$ python -q
>>> import numpy as np
>>> import numpy.linalg as la
>>> np.set_printoptions(precision=2, suppress=True, linewidth=200, floatmode="fixed")
>>> rd = lambda a: np.round(a, 2) + 0
>>> W0 = np.array([[0, 2, 0, -1, -1, -2, 0, -1],
...     [0, 0, -1, -2, 1, -1, 2, 1],
...     [0, 0, -2, 1, 0, 2, 1, 0],
...     [0, 0, 0, -1, 0, 1, -1, -2],
...     [0, 0, 0, 0, 1, 2, 2, 1],
...     [0, 0, 0, 0, 0, -2, 1, 1],
...     [0, 0, 0, 0, 0, 0, 2, -2],
...     [0, 0, 0, 0, 0, 0, 0, -2]])
>>> print(np.allclose(W0, W0.T))
False
>>> print(np.trace(W0))
-4
>>> print((W0 - W0.T) / 2)
[[ 0.00  1.00  0.00 -0.50 -0.50 -1.00  0.00 -0.50]
 [-1.00  0.00 -0.50 -1.00  0.50 -0.50  1.00  0.50]
 [ 0.00  0.50  0.00  0.50  0.00  1.00  0.50  0.00]
 [ 0.50  1.00 -0.50  0.00  0.00  0.50 -0.50 -1.00]
 [ 0.50 -0.50  0.00  0.00  0.00  1.00  1.00  0.50]
 [ 1.00  0.50 -1.00 -0.50 -1.00  0.00  0.50  0.50]
 [ 0.00 -1.00 -0.50  0.50 -1.00 -0.50  0.00 -1.00]
 [ 0.50 -0.50  0.00  1.00 -0.50 -0.50  1.00  0.00]]
>>> print(rd(np.sort(np.abs(la.eigvals(W0)))))
[0.00 0.00 1.00 1.00 2.00 2.00 2.00 2.00]
>>> print(rd(la.det(W0)))
0.0
>>> print(la.matrix_power(W0, 3))
[[  0   0   4   1   1  -3   4  -2]
 [  0   0  -4   1   1   7  15  -9]
 [  0   0  -8   7   0  19   2   1]
 [  0   0   0  -1   0   7  -4 -23]
 [  0   0   0   0   1   6  16 -11]
 [  0   0   0   0   0  -8   4  16]
 [  0   0   0   0   0   0   8  -8]
 [  0   0   0   0   0   0   0  -8]]
>>> W0.inv()
Traceback (most recent call last):
  File "<python-input-11>", line 1, in <module>
    W0.inv()
    ^^^^^^
AttributeError: 'numpy.ndarray' object has no attribute 'inv'
>>> print(rd(np.abs(la.eigvals(W0)).max()))
2.0
>>> assert W0 == W0.T
Traceback (most recent call last):
  File "<python-input-13>", line 1, in <module>
    assert W0 == W0.T
           ^^^^^^^^^^
ValueError: The truth value of an array with more than one element is ambiguous. Use a.any() or a.all()
